>>> import numpy as np
>>> np.set_printoptions(suppress=True, linewidth=200)
>>> data = np.loadtxt("run2.csv", delimiter=",")
>>> data.round(2) + 0
array([[ 0.01, -0.01, -0.06,  0.04,  0.06,  0.  , -0.04],
       [-0.01,  0.01,  0.06, -0.04, -0.06,  0.  ,  0.04],
       [-0.06,  0.06,  0.34, -0.22, -0.34,  0.02,  0.22],
       [ 0.04, -0.04, -0.22,  0.14,  0.22, -0.01, -0.14],
       [ 0.06, -0.06, -0.34,  0.22,  0.34, -0.02, -0.22],
       [ 0.  ,  0.  ,  0.02, -0.01, -0.02,  0.  ,  0.01],
       [-0.04,  0.04,  0.22, -0.14, -0.22,  0.01,  0.14]])
>>> # symmetric
>>> round(float(np.linalg.det(data)), 2)
0.0
>>> np.round(data @ data, 2) + 0
array([[ 0.01, -0.01, -0.06,  0.04,  0.06,  0.  , -0.04],
       [-0.01,  0.01,  0.06, -0.04, -0.06,  0.  ,  0.04],
       [-0.06,  0.06,  0.34, -0.22, -0.34,  0.02,  0.22],
       [ 0.04, -0.04, -0.22,  0.14,  0.22, -0.01, -0.14],
       [ 0.06, -0.06, -0.34,  0.22,  0.34, -0.02, -0.22],
       [ 0.  ,  0.  ,  0.02, -0.01, -0.02,  0.  ,  0.01],
       [-0.04,  0.04,  0.22, -0.14, -0.22,  0.01,  0.14]])
>>> np.round(np.linalg.matrix_power(data, 4), 2) + 0
array([[ 0.01, -0.01, -0.06,  0.04,  0.06,  0.  , -0.04],
       [-0.01,  0.01,  0.06, -0.04, -0.06,  0.  ,  0.04],
       [-0.06,  0.06,  0.34, -0.22, -0.34,  0.02,  0.22],
       [ 0.04, -0.04, -0.22,  0.14,  0.22, -0.01, -0.14],
       [ 0.06, -0.06, -0.34,  0.22,  0.34, -0.02, -0.22],
       [ 0.  ,  0.  ,  0.02, -0.01, -0.02,  0.  ,  0.01],
       [-0.04,  0.04,  0.22, -0.14, -0.22,  0.01,  0.14]])
>>> X = np.vander(np.arange(3) - 1, 4, increasing=True)
>>> X
array([[ 1, -1,  1, -1],
       [ 1,  0,  0,  0],
       [ 1,  1,  1,  1]])
>>> # column 3 repeats column 1
>>> Y = X / np.linalg.norm(X, axis=1, keepdims=True)
>>> G = Y @ Y.T
>>> print(np.round(np.linalg.norm(Y, axis=1), 2))
[1. 1. 1.]
>>> (G - 2 * np.eye(3)).round(6).argmax(axis=1)
array([1, 0, 1])
>>> np.argwhere(np.triu(np.abs(G) > 0.95, 1))
array([], shape=(0, 2), dtype=int64)
